In [1]: import numpy as np

In [2]: np.set_printoptions(precision=4, suppress=True, linewidth=100)

In [3]: rd = lambda a: np.round(a, 4) + 0

In [4]: X = np.loadtxt("data.csv", delimiter=",")

In [5]: rd(X)
Out[5]: 
array([[0.0278, 0.1389, 0.0278, 0.0833],
       [0.1389, 0.6944, 0.1389, 0.4167],
       [0.0278, 0.1389, 0.0278, 0.0833],
       [0.0833, 0.4167, 0.0833, 0.25  ]])

In [6]: # columns 0 and 2 are equal

In [7]: vals, V = np.linalg.eigh(X)

In [8]: np.abs(V[:, -1]).round(6).argmax()
Out[8]: np.int64(1)

In [9]: rd(V.T @ V)
Out[9]: 
array([[1., 0., 0., 0.],
       [0., 1., 0., 0.],
       [0., 0., 1., 0.],
       [0., 0., 0., 1.]])

In [10]: rd(V.T @ X @ V)
Out[10]: 
array([[0., 0., 0., 0.],
       [0., 0., 0., 0.],
       [0., 0., 0., 0.],
       [0., 0., 0., 1.]])

In [11]: np.unique(vals.round(6) + 0, return_counts=True)[1]
Out[11]: array([3, 1])

In [12]: rd(np.linalg.eigvalsh(X @ X))
Out[12]: array([0., 0., 0., 1.])

In [13]: rd(vals)
Out[13]: array([0., 0., 0., 1.])

In [14]: rd(np.linalg.svd(X, compute_uv=False))
Out[14]: array([1., 0., 0., 0.])

In [15]: rd(vals.sum()), np.trace(X)
Out[15]: (np.float64(1.0), np.float64(1.0))

In [16]: rank = np.linalg.matrix_rank(X)

In [17]: rank
Out[17]: np.int64(1)

In [18]: N = np.linalg.svd(X)[2][rank:].T

In [19]: np.linalg.matrix_rank(X.T @ X), np.linalg.matrix_rank(X @ X.T)
Out[19]: (np.int64(1), np.int64(1))

In [20]: [int(np.linalg.matrix_rank(np.delete(X, i, axis=0))) for i in range(4)]
Out[20]: [1, 1, 1, 1]

In [21]: [int(np.linalg.matrix_rank(X[:, :j + 1])) for j in range(4)]
Out[21]: [1, 1, 1, 1]

In [22]: np.allclose(X @ N, 0)
Out[22]: True

In [23]: arr = np.array([[2, 3], [4, 5], [6, 7], [8, 9]])

In [24]: hat = arr @ np.linalg.solve(arr.T @ arr, arr.T)

In [25]: rd((np.eye(4) - hat) @ arr)
Out[25]: 
array([[0., 0.],
       [0., 0.],
       [0., 0.],
       [0., 0.]])

In [26]: rd(np.diag(hat))
Out[26]: array([0.7, 0.3, 0.3, 0.7])

In [27]: rd(np.trace(hat))
Out[27]: np.float64(2.0)

In [28]: rd(hat)
Out[28]: 
array([[ 0.7,  0.4,  0.1, -0.2],
       [ 0.4,  0.3,  0.2,  0.1],
       [ 0.1,  0.2,  0.3,  0.4],
       [-0.2,  0.1,  0.4,  0.7]])

In [29]: rd(np.linalg.eigvalsh(hat))
Out[29]: array([0., 0., 1., 1.])

In [30]: rd(hat @ arr[:, 0])
Out[30]: array([2., 4., 6., 8.])

In [31]: W1 = np.array([[3, 2, 3, 3, 1, 1], [3, 3, 0, 3, 0, 3]])

In [32]: b = np.array([1, -2, 3, 3, -1, 1])

In [33]: hid = np.maximum(arr @ W1 + b, 0)

In [34]: (hid > 0).mean(axis=0)
Out[34]: array([1., 1., 1., 1., 1., 1.])

In [35]: (hid > 0).astype(int)
Out[35]: 
array([[1, 1, 1, 1, 1, 1],
       [1, 1, 1, 1, 1, 1],
       [1, 1, 1, 1, 1, 1],
       [1, 1, 1, 1, 1, 1]])

In [36]: W2 = np.array([[-2, -3], [0, 2], [0, 0], [1, -2], [2, -1], [-2, 0]])

In [37]: W1 @ W2
Out[37]: 
array([[ -3, -12],
       [ -9,  -9]])

In [38]: Uu, sigma, Vt = np.linalg.svd(arr)

In [39]: rd(sigma)
Out[39]: array([16.8439,  0.531 ])

In [40]: M2 = Uu[:, :1] @ np.diag(sigma[:1]) @ Vt[:1]

In [41]: rd(M2)
Out[41]: 
array([[2.3266, 2.7207],
       [4.1592, 4.8638],
       [5.9919, 7.007 ],
       [7.8245, 9.1501]])

In [42]: np.linalg.matrix_rank(M2)
Out[42]: np.int64(1)

In [43]: rd(np.linalg.norm(arr - M2, 2)), rd(sigma[1])
Out[43]: (np.float64(0.531), np.float64(0.531))
